% ipython --no-banner

In [1]: import numpy as np

In [2]: from numpy import linalg as LA

In [3]: np.set_printoptions(precision=3, suppress=True, linewidth=200)

In [4]: W0 = np.load("test2.npy")

In [5]: print(W0)
[[ 1.  1.  0. -1.]
 [-1. -1.  1.  2.]
 [-1. -1. -2. -1.]
 [ 5.  3.  1. -2.]]

In [6]: # rank 3

In [7]: Y = W0[0, 0] * W0[1:] - np.outer(W0[1:, 0], W0[0])

In [8]: print(Y)
[[ 0.  0.  1.  1.]
 [ 0.  0. -2. -2.]
 [ 0. -2.  1.  3.]]

In [9]: print(LA.matrix_rank(Y), LA.matrix_rank(W0))
2 3

In [10]: print(np.flatnonzero(~Y.round(6).any(axis=1)))
[]

In [11]: print(W0[:, 0] / W0[0, 0])
[ 1. -1. -1.  5.]

In [12]: rng = np.random.default_rng(93)

In [13]: lab = rng.permutation(4)

In [14]: print(lab)
[3 1 0 2]

In [15]: Y = W0[lab][:, lab]

In [16]: print(np.diag(Y))
[-2. -1.  1. -2.]

In [17]: r = LA.matrix_rank(W0)

In [18]: print(r)
3

In [19]: ns = LA.svd(W0)[2][r:].T

In [20]: print([int(LA.matrix_rank(W0[:i])) for i in range(1, len(W0) + 1)])
[1, 2, 2, 3]

In [21]: print(np.round(W0 @ ns, 3) + 0)
[[0.]
 [0.]
 [0.]
 [0.]]

In [22]: print([int(LA.matrix_rank(W0[:, :j + 1])) for j in range(4)])
[1, 2, 3, 3]

In [23]: print(ns.shape)
(4, 1)

In [24]: print(ns @ ns.T)
[[ 0.     0.     0.     0.   ]
 [ 0.     0.333 -0.333  0.333]
 [ 0.    -0.333  0.333 -0.333]
 [ 0.     0.333 -0.333  0.333]]

In [25]: print(np.allclose(W0 @ ns, 0))
True

In [26]: F = np.array([[2, 3, 12, 0, 3, 3],
    ...:     [1, 2, 8, 0, 0, 2],
    ...:     [2, 1, 4, 0, 3, 1],
    ...:     [2, 0, 12, 2, 2, 3],
    ...:     [1, 3, 8, 2, 1, 2],
    ...:     [3, 3, 8, 1, 2, 2],
    ...:     [0, 2, 12, 3, 2, 3],
    ...:     [1, 3, 0, 1, 3, 0]])

In [27]: # column 2 is much longer than the rest

In [28]: Uu, sv, VT = LA.svd(F)

In [29]: print(sv.round(3) + 0)
[27.504  5.457  3.241  2.884  1.715  0.   ]

In [30]: Y = Uu[:, :5] @ np.diag(sv[:5]) @ VT[:5]

In [31]: print(LA.matrix_rank(F, rtol=0.05))
5

In [32]: print(round(LA.norm(F - Y, 2), 3), np.round(sv[5], 3))
0.0 0.0

In [33]: print(round(float(LA.norm(F - Y) / LA.norm(F)), 3))
0.0

In [34]: print(round(float(np.abs(F - Y).max()), 3))
0.0

In [35]: Y = F / np.sqrt((F ** 2).mean(axis=1, keepdims=True))

In [36]: print(LA.norm(Y, axis=1))
[2.449 2.449 2.449 2.449 2.449 2.449 2.449 2.449]
